$ python -q
>>> import numpy as np
>>> np.set_printoptions(precision=2, suppress=True, linewidth=140)
>>> rd = lambda a: np.round(a, 2) + 0
>>> feats = np.load("mat.npy")
>>> feats
array([[ 1, -1,  1, -1, -1,  1, -1,  1],
       [ 1,  1, -1, -1,  1,  1, -1, -1],
       [ 1,  1, -1, -1, -1, -1,  1,  1],
       [ 1, -1, -1,  1,  1, -1, -1,  1],
       [ 1,  1,  1,  1, -1, -1, -1, -1],
       [ 1, -1,  1, -1,  1, -1,  1, -1],
       [ 1, -1, -1,  1, -1,  1,  1, -1],
       [ 1,  1,  1,  1,  1,  1,  1,  1]])
>>> rd(np.linalg.norm(feats, axis=0))
array([2.83, 2.83, 2.83, 2.83, 2.83, 2.83, 2.83, 2.83])
>>> rd(np.linalg.pinv(feats))
array([[ 0.12,  0.12,  0.12,  0.12,  0.12,  0.12,  0.12,  0.12],
       [-0.12,  0.12,  0.12, -0.12,  0.13, -0.13, -0.13,  0.13],
       [ 0.12, -0.12, -0.12, -0.13,  0.12,  0.13, -0.12,  0.12],
       [-0.12, -0.12, -0.12,  0.12,  0.13, -0.13,  0.12,  0.12],
       [-0.12,  0.13, -0.12,  0.12, -0.12,  0.12, -0.12,  0.12],
       [ 0.12,  0.13, -0.12, -0.13, -0.13, -0.12,  0.12,  0.12],
       [-0.12, -0.12,  0.12, -0.12, -0.12,  0.12,  0.13,  0.13],
       [ 0.13, -0.12,  0.12,  0.13, -0.13, -0.13, -0.12,  0.12]])
>>> feats.T @ feats
array([[8, 0, 0, 0, 0, 0, 0, 0],
       [0, 8, 0, 0, 0, 0, 0, 0],
       [0, 0, 8, 0, 0, 0, 0, 0],
       [0, 0, 0, 8, 0, 0, 0, 0],
       [0, 0, 0, 0, 8, 0, 0, 0],
       [0, 0, 0, 0, 0, 8, 0, 0],
       [0, 0, 0, 0, 0, 0, 8, 0],
       [0, 0, 0, 0, 0, 0, 0, 8]])
>>> rd(np.linalg.svd(feats, compute_uv=False))
array([2.83, 2.83, 2.83, 2.83, 2.83, 2.83, 2.83, 2.83])
>>> rd(np.linalg.norm(feats, axis=1))
array([2.83, 2.83, 2.83, 2.83, 2.83, 2.83, 2.83, 2.83])
>>> theta = np.radians(44)
>>> R = np.eye(8)
>>> R[3, 3] = R[5, 5] = np.cos(theta)
>>> R[3, 5], R[5, 3] = -np.sin(theta), np.sin(theta)
>>> rd(R)
array([[ 1.  ,  0.  ,  0.  ,  0.  ,  0.  ,  0.  ,  0.  ,  0.  ],
       [ 0.  ,  1.  ,  0.  ,  0.  ,  0.  ,  0.  ,  0.  ,  0.  ],
       [ 0.  ,  0.  ,  1.  ,  0.  ,  0.  ,  0.  ,  0.  ,  0.  ],
       [ 0.  ,  0.  ,  0.  ,  0.72,  0.  , -0.69,  0.  ,  0.  ],
       [ 0.  ,  0.  ,  0.  ,  0.  ,  1.  ,  0.  ,  0.  ,  0.  ],
       [ 0.  ,  0.  ,  0.  ,  0.69,  0.  ,  0.72,  0.  ,  0.  ],
       [ 0.  ,  0.  ,  0.  ,  0.  ,  0.  ,  0.  ,  1.  ,  0.  ],
       [ 0.  ,  0.  ,  0.  ,  0.  ,  0.  ,  0.  ,  0.  ,  1.  ]])
>>> Y = feats @ R.T
>>> np.allclose(np.linalg.norm(feats, axis=1), np.linalg.norm(Y, axis=1))
True
>>> np.allclose(feats @ feats.T, Y @ Y.T)
True
>>> rd(np.diff(R, axis=0))
array([[-1.  ,  1.  ,  0.  ,  0.  ,  0.  ,  0.  ,  0.  ,  0.  ],
       [ 0.  , -1.  ,  1.  ,  0.  ,  0.  ,  0.  ,  0.  ,  0.  ],
       [ 0.  ,  0.  , -1.  ,  0.72,  0.  , -0.69,  0.  ,  0.  ],
       [ 0.  ,  0.  ,  0.  , -0.72,  1.  ,  0.69,  0.  ,  0.  ],
       [ 0.  ,  0.  ,  0.  ,  0.69, -1.  ,  0.72,  0.  ,  0.  ],
       [ 0.  ,  0.  ,  0.  , -0.69,  0.  , -0.72,  1.  ,  0.  ],
       [ 0.  ,  0.  ,  0.  ,  0.  ,  0.  ,  0.  , -1.  ,  1.  ]])
>>> rd(np.linalg.svd(R, compute_uv=False))
array([1., 1., 1., 1., 1., 1., 1., 1.])
>>> R[8]
Traceback (most recent call last):
  File "<python-input-20>", line 1, in <module>
    R[8]
    ~^^^
IndexError: index 8 is out of bounds for axis 0 with size 8
>>> rd(R - R[0])
array([[ 0.  ,  0.  ,  0.  ,  0.  ,  0.  ,  0.  ,  0.  ,  0.  ],
       [-1.  ,  1.  ,  0.  ,  0.  ,  0.  ,  0.  ,  0.  ,  0.  ],
       [-1.  ,  0.  ,  1.  ,  0.  ,  0.  ,  0.  ,  0.  ,  0.  ],
       [-1.  ,  0.  ,  0.  ,  0.72,  0.  , -0.69,  0.  ,  0.  ],
       [-1.  ,  0.  ,  0.  ,  0.  ,  1.  ,  0.  ,  0.  ,  0.  ],
       [-1.  ,  0.  ,  0.  ,  0.69,  0.  ,  0.72,  0.  ,  0.  ],
       [-1.  ,  0.  ,  0.  ,  0.  ,  0.  ,  0.  ,  1.  ,  0.  ],
       [-1.  ,  0.  ,  0.  ,  0.  ,  0.  ,  0.  ,  0.  ,  1.  ]])
>>> F = np.loadtxt("test14.csv", delimiter=",")
>>> F
array([[1., 0., 0., 0., 0., 0., 0., 0., 0., 0., 0., 0., 0., 0.],
       [0., 0., 0., 0., 0., 0., 0., 0., 0., 0., 0., 0., 0., 0.],
       [0., 0., 0., 0., 0., 0., 0., 0., 0., 0., 0., 0., 0., 0.],
       [0., 0., 0., 0., 0., 0., 0., 0., 0., 0., 0., 0., 0., 0.],
       [0., 0., 0., 0., 2., 0., 0., 0., 0., 0., 0., 0., 0., 0.],
       [0., 0., 0., 0., 0., 1., 0., 0., 0., 0., 0., 0., 0., 0.],
       [0., 0., 0., 0., 0., 0., 1., 0., 0., 0., 0., 0., 0., 0.],
       [0., 0., 0., 0., 0., 0., 0., 1., 0., 0., 0., 0., 0., 0.],
       [0., 0., 0., 0., 0., 0., 0., 0., 1., 0., 0., 0., 0., 0.],
       [0., 0., 0., 0., 0., 0., 0., 0., 0., 1., 0., 0., 0., 0.],
       [0., 0., 0., 0., 0., 0., 0., 0., 0., 0., 0., 0., 0., 0.],
       [0., 0., 0., 0., 0., 0., 0., 0., 0., 0., 0., 0., 0., 0.],
       [0., 0., 0., 0., 0., 0., 0., 0., 0., 0., 0., 0., 1., 0.],
       [0., 0., 0., 0., 0., 0., 0., 0., 0., 0., 0., 0., 0., 1.]])
>>> # triangular: eigenvalues sit on the diagonal
>>> rd(np.linalg.det(F))
np.float64(0.0)
>>> rd(np.linalg.norm(F, axis=0))
array([1., 0., 0., 0., 2., 1., 1., 1., 1., 1., 0., 0., 1., 1.])
>>> rd(np.linalg.svd(F, compute_uv=False))
array([2., 1., 1., 1., 1., 1., 1., 1., 1., 0., 0., 0., 0., 0.])
>>> gram = F.T @ F
>>> np.diag(gram)
array([1., 0., 0., 0., 4., 1., 1., 1., 1., 1., 0., 0., 1., 1.])
>>> rd(np.linalg.svd(F, compute_uv=False) ** 2)
array([4., 1., 1., 1., 1., 1., 1., 1., 1., 0., 0., 0., 0., 0.])
>>> m1 = np.load("data.npy")
>>> m1
array([[3.05, 4.  , 0.  , 2.  , 5.  , 2.  , 4.  , 4.  ],
       [0.  , 1.05, 4.  , 5.  , 0.  , 5.  , 3.  , 1.  ],
       [1.  , 2.  , 1.05, 3.  , 5.  , 5.  , 3.  , 1.  ],
       [5.  , 0.  , 4.  , 0.05, 2.  , 2.  , 5.  , 4.  ],
       [5.  , 4.  , 1.  , 3.  , 1.05, 2.  , 2.  , 3.  ],
       [5.  , 2.  , 5.  , 4.  , 5.  , 5.05, 0.  , 5.  ],
       [4.  , 1.  , 5.  , 2.  , 2.  , 1.  , 2.05, 1.  ],
       [3.  , 4.  , 0.  , 2.  , 5.  , 2.  , 4.  , 4.05]])
>>> left, sigma, VT = np.linalg.svd(F)
>>> V = VT[:(sigma > 1e-8).sum()]
>>> rng = np.random.default_rng(3634)
>>> x0 = F[7] + 2 * F[4] + rng.integers(2) * np.eye(14)[0]
>>> x0
array([0., 0., 0., 0., 4., 0., 0., 1., 0., 0., 0., 0., 0., 0.])
>>> np.linalg.matrix_rank(np.vstack([F, x0]))
np.int64(9)
>>> rd(np.linalg.norm(m1))
np.float64(26.34)
>>> m1.sum(axis=0)
array([26.05, 18.05, 20.05, 21.05, 25.05, 24.05, 23.05, 23.05])
>>> rd(m1.mean(axis=0))
array([3.26, 2.26, 2.51, 2.63, 3.13, 3.01, 2.88, 2.88])
>>> rd(np.diff(m1, axis=0))
array([[-3.05, -2.95,  4.  ,  3.  , -5.  ,  3.  , -1.  , -3.  ],
       [ 1.  ,  0.95, -2.95, -2.  ,  5.  ,  0.  ,  0.  ,  0.  ],
       [ 4.  , -2.  ,  2.95, -2.95, -3.  , -3.  ,  2.  ,  3.  ],
       [ 0.  ,  4.  , -3.  ,  2.95, -0.95,  0.  , -3.  , -1.  ],
       [ 0.  , -2.  ,  4.  ,  1.  ,  3.95,  3.05, -2.  ,  2.  ],
       [-1.  , -1.  ,  0.  , -2.  , -3.  , -4.05,  2.05, -4.  ],
       [-1.  ,  3.  , -5.  ,  0.  ,  3.  ,  1.  ,  1.95,  3.05]])
>>> np.count_nonzero(m1)
np.int64(58)
>>> np.allclose(m1 @ m1.T, m1.T @ m1)
False
>>> np.trace(m1)
np.float64(17.4)
>>> (m1 + m1.T) / 2
array([[3.05, 2.  , 0.5 , 3.5 , 5.  , 3.5 , 4.  , 3.5 ],
       [2.  , 1.05, 3.  , 2.5 , 2.  , 3.5 , 2.  , 2.5 ],
       [0.5 , 3.  , 1.05, 3.5 , 3.  , 5.  , 4.  , 0.5 ],
       [3.5 , 2.5 , 3.5 , 0.05, 2.5 , 3.  , 3.5 , 3.  ],
       [5.  , 2.  , 3.  , 2.5 , 1.05, 3.5 , 2.  , 4.  ],
       [3.5 , 3.5 , 5.  , 3.  , 3.5 , 5.05, 0.5 , 3.5 ],
       [4.  , 2.  , 4.  , 3.5 , 2.  , 0.5 , 2.05, 2.5 ],
       [3.5 , 2.5 , 0.5 , 3.  , 4.  , 3.5 , 2.5 , 4.05]])
>>> rd(np.abs(np.linalg.eigvals(m1)).max())
np.float64(22.69)
>>> [round(float(x), 2) for x in np.linalg.svd(m1, compute_uv=False)[:3]]
[23.05, 7.94, 6.87]
>>> np.argsort(-np.linalg.norm(m1, axis=0).round(6), kind="stable")[:3]
array([0, 4, 5])
>>> E = np.load("dump.npy")
>>> E
array([[1, 3, 0, 0, 0, 0],
       [2, 0, 0, 0, 0, 0],
       [0, 1, 0, 0, 0, 0],
       [0, 0, 1, 3, 0, 0],
       [0, 0, 2, 0, 0, 0],
       [0, 0, 0, 1, 0, 0],
       [0, 0, 0, 0, 1, 3],
       [0, 0, 0, 0, 2, 0],
       [0, 0, 0, 0, 0, 1]])
>>> Y = E + rng.integers(-2, 3, (9, 3)) @ rng.integers(-2, 3, (3, 6))
>>> Y
array([[ 7,  1,  0, -5, -2, -4],
       [-5, -1,  0,  0,  4, -2],
       [ 2, -5,  0, -3,  0, -6],
       [ 4,  0,  1,  6, -3,  3],
       [ 6, -6,  2, -4, -2, -6],
       [ 1, -9,  0,  1,  0, -6],
       [ 6,  2,  0,  2, -3,  7],
       [ 4,  4,  0,  2, -1,  5],
       [-5,  1,  0,  3,  2,  3]])
>>> Y - E
array([[ 6, -2,  0, -5, -2, -4],
       [-7, -1,  0,  0,  4, -2],
       [ 2, -6,  0, -3,  0, -6],
       [ 4,  0,  0,  3, -3,  3],
       [ 6, -6,  0, -4, -2, -6],
       [ 1, -9,  0,  0,  0, -6],
       [ 6,  2,  0,  2, -4,  4],
       [ 4,  4,  0,  2, -3,  5],
       [-5,  1,  0,  3,  2,  2]])
>>> rd(np.linalg.svd(Y - E, compute_uv=False))
array([20.1, 16.4,  6.7,  0. ,  0. ,  0. ])
>>> np.abs(Y - E).sum(axis=1)
array([19, 14, 17, 13, 24, 16, 18, 18, 13])
>>> X = np.load("layer14.npy")
>>> X
array([[-2,  3,  0,  0, -2, -1,  0,  0,  0, -2,  0,  0, -2,  0],
       [-1,  1,  0,  0,  2,  2,  0,  0,  0,  2,  0,  0, -3,  0],
       [ 0,  0, -2,  1,  0,  0, -3,  3,  1,  0,  1,  0,  0,  1],
       [ 0,  0,  0,  0,  0,  0, -3,  0,  1,  0, -3,  2,  0,  0],
       [ 1,  1,  0,  0, -2,  3,  0,  0,  0,  0,  0,  0,  0,  0],
       [-3,  1,  0,  0, -3,  0,  0,  0,  0,  3,  0,  0, -2,  0],
       [ 0,  0, -2, -1,  0,  0, -3,  3, -2,  0, -1, -2,  0,  1],
       [ 0,  0, -1,  3,  0,  0, -1, -1, -3,  0,  0,  2,  0, -3],
       [ 0,  0,  1,  3,  0,  0,  1, -3,  0,  0, -3,  0,  0,  0],
       [-3, -1,  0,  0,  0,  3,  0,  0,  0,  0,  0,  0,  2,  0],
       [ 0,  0,  3,  1,  0,  0, -3, -3,  2,  0, -3,  1,  0,  1],
       [ 0,  0, -3,  3,  0,  0,  1,  3,  3,  0,  3,  3,  0,  2],
       [-3, -1,  0,  0,  2,  3,  0,  0,  0,  2,  0,  0,  2,  0],
       [ 0,  0, -1,  1,  0,  0, -3,  0,  0,  0, -1,  1,  0,  3]])
>>> x0 = np.array([2, 1, 2, 2, 1, 0, 3, 3, 1, 1, -2, -1, -1, -1])
>>> y = X @ x0
>>> c, lr = np.zeros(14), 1 / np.linalg.norm(X, 2) ** 2
>>> for i in range(15):
...     c -= lr * X.T @ (X @ c - y)
...     if i % 5 == 0: print(i, round(np.linalg.norm(X @ c - y), 2))
... 
0 13.86
5 7.61
10 5.57
>>> rd(np.linalg.cond(X))
np.float64(31.02)
>>> np.trace(X)
np.int64(-4)
>>> np.linalg.determinant(X)
Traceback (most recent call last):
  File "<python-input-65>", line 1, in <module>
    np.linalg.determinant(X)
    ^^^^^^^^^^^^^^^^^^^^^
AttributeError: module 'numpy.linalg' has no attribute 'determinant'
>>> lab = rng.integers(0, 2, 6)
>>> A = np.array([[1, 0, 0, 2, 2, 1],
...     [2, 0, 1, 0, 0, 1],
...     [2, 3, 0, 3, 1, 1],
...     [2, 1, 0, 0, 3, 2],
...     [2, 3, 0, 0, 3, 0],
...     [3, 2, 2, 2, 2, 1]]) * (lab[:, None] == lab)
>>> A
array([[1, 0, 0, 2, 0, 1],
       [0, 0, 0, 0, 0, 0],
       [2, 0, 0, 3, 0, 1],
       [2, 0, 0, 0, 0, 2],
       [0, 3, 0, 0, 3, 0],
       [3, 0, 2, 2, 0, 1]])
>>> x0 = np.array([1, 1, -2, -1, -2, -2, 1, -1])
>>> (feats @ x0).argmax()
np.int64(2)
>>> np.sign((feats @ x0).round(6))
array([-1,  1,  1, -1,  1,  1,  1, -1])
>>> feats * x0
array([[ 1, -1, -2,  1,  2, -2, -1, -1],
       [ 1,  1,  2,  1, -2, -2, -1,  1],
       [ 1,  1,  2,  1,  2,  2,  1, -1],
       [ 1, -1,  2, -1, -2,  2, -1, -1],
       [ 1,  1, -2, -1,  2,  2, -1,  1],
       [ 1, -1, -2,  1, -2,  2,  1,  1],
       [ 1, -1,  2, -1,  2, -2,  1,  1],
       [ 1,  1, -2, -1, -2, -2,  1, -1]])
>>> np.linalg.norm(feats @ x0) <= np.linalg.norm(feats, 2) * np.linalg.norm(x0) + 1e-9
np.True_
>>> feats @ x0
array([-3,  1,  9, -1,  3,  1,  3, -5])
>>> rd(np.trace(np.linalg.pinv(A) @ A))
np.float64(5.0)
>>> mat = np.loadtxt("m.csv", delimiter=",")
>>> mat
array([[1., 0., 0., 0., 0., 0., 0., 0., 0., 0., 0.],
       [0., 1., 0., 0., 0., 0., 0., 0., 0., 0., 0.],
       [1., 3., 1., 0., 0., 0., 0., 0., 0., 0., 0.],
       [1., 2., 0., 1., 0., 0., 0., 0., 0., 0., 0.],
       [3., 1., 1., 0., 1., 0., 0., 0., 0., 0., 0.],
       [2., 3., 0., 3., 0., 1., 0., 0., 0., 0., 0.],
       [1., 0., 3., 3., 1., 3., 1., 0., 0., 0., 0.],
       [3., 1., 3., 3., 0., 0., 3., 1., 0., 0., 0.],
       [0., 1., 1., 3., 1., 0., 1., 1., 1., 0., 0.],
       [2., 1., 0., 1., 3., 1., 2., 2., 1., 1., 0.],
       [3., 0., 2., 1., 1., 0., 3., 1., 3., 2., 1.]])
>>> # triangular
>>> x0 = np.array([1, -3, -1, 3, -3, 2, 3, 0, 1, -1, 3])
>>> h1 = np.maximum(mat @ x0, 0)
>>> np.maximum(mat @ x0, 0) - np.maximum(-mat @ x0, 0)
array([ 1., -3., -9., -2., -4.,  4., 13., 15.,  6.,  1., 14.])
>>> rd(np.tanh(mat @ x0))
array([ 0.76, -1.  , -1.  , -0.96, -1.  ,  1.  ,  1.  ,  1.  ,  1.  ,  0.76,  1.  ])
>>> np.flatnonzero(h1 > 1e-9)
array([ 0,  5,  6,  7,  8,  9, 10])
>>> M = np.load("sample13.npy")
>>> M
array([[-4,  0,  0,  0,  0,  0,  0,  0,  0,  0],
       [ 0,  0,  0,  0,  0,  0,  0,  0, -5,  0],
       [ 0,  0,  0,  0,  0,  2,  0,  0,  0,  0],
       [ 0,  0,  0,  0,  0,  0,  0,  0,  0, -3],
       [ 0,  0,  0,  0,  0,  0,  0,  0,  0,  0],
       [ 0,  0,  0,  0,  0,  0, -4,  0,  0,  0],
       [ 0,  0,  0,  0,  1,  0,  0,  0,  0,  0],
       [ 0,  0,  0,  0,  0,  0,  0, -1,  0,  0],
       [ 0,  0, -5,  0,  0,  0,  0,  0,  0,  0],
       [ 0, -2,  0,  0,  0,  0,  0,  0,  0,  0]])
>>> # rows and columns are dependent
>>> rd(np.linalg.det(M))
np.float64(0.0)
>>> (M != 0).astype(int)
array([[1, 0, 0, 0, 0, 0, 0, 0, 0, 0],
       [0, 0, 0, 0, 0, 0, 0, 0, 1, 0],
       [0, 0, 0, 0, 0, 1, 0, 0, 0, 0],
       [0, 0, 0, 0, 0, 0, 0, 0, 0, 1],
       [0, 0, 0, 0, 0, 0, 0, 0, 0, 0],
       [0, 0, 0, 0, 0, 0, 1, 0, 0, 0],
       [0, 0, 0, 0, 1, 0, 0, 0, 0, 0],
       [0, 0, 0, 0, 0, 0, 0, 1, 0, 0],
       [0, 0, 1, 0, 0, 0, 0, 0, 0, 0],
       [0, 1, 0, 0, 0, 0, 0, 0, 0, 0]])
>>> np.flatnonzero(np.linalg.matrix_power((M != 0) + (M.T != 0) + np.eye(10), 10)[0])
array([0])
>>> (np.linalg.matrix_power((M != 0) + (M.T != 0) + np.eye(10), 10) > 0).astype(int)
array([[1, 0, 0, 0, 0, 0, 0, 0, 0, 0],
       [0, 1, 1, 1, 1, 1, 1, 0, 1, 1],
       [0, 1, 1, 1, 1, 1, 1, 0, 1, 1],
       [0, 1, 1, 1, 1, 1, 1, 0, 1, 1],
       [0, 1, 1, 1, 1, 1, 1, 0, 1, 1],
       [0, 1, 1, 1, 1, 1, 1, 0, 1, 1],
       [0, 1, 1, 1, 1, 1, 1, 0, 1, 1],
       [0, 0, 0, 0, 0, 0, 0, 1, 0, 0],
       [0, 1, 1, 1, 1, 1, 1, 0, 1, 1],
       [0, 1, 1, 1, 1, 1, 1, 0, 1, 1]])
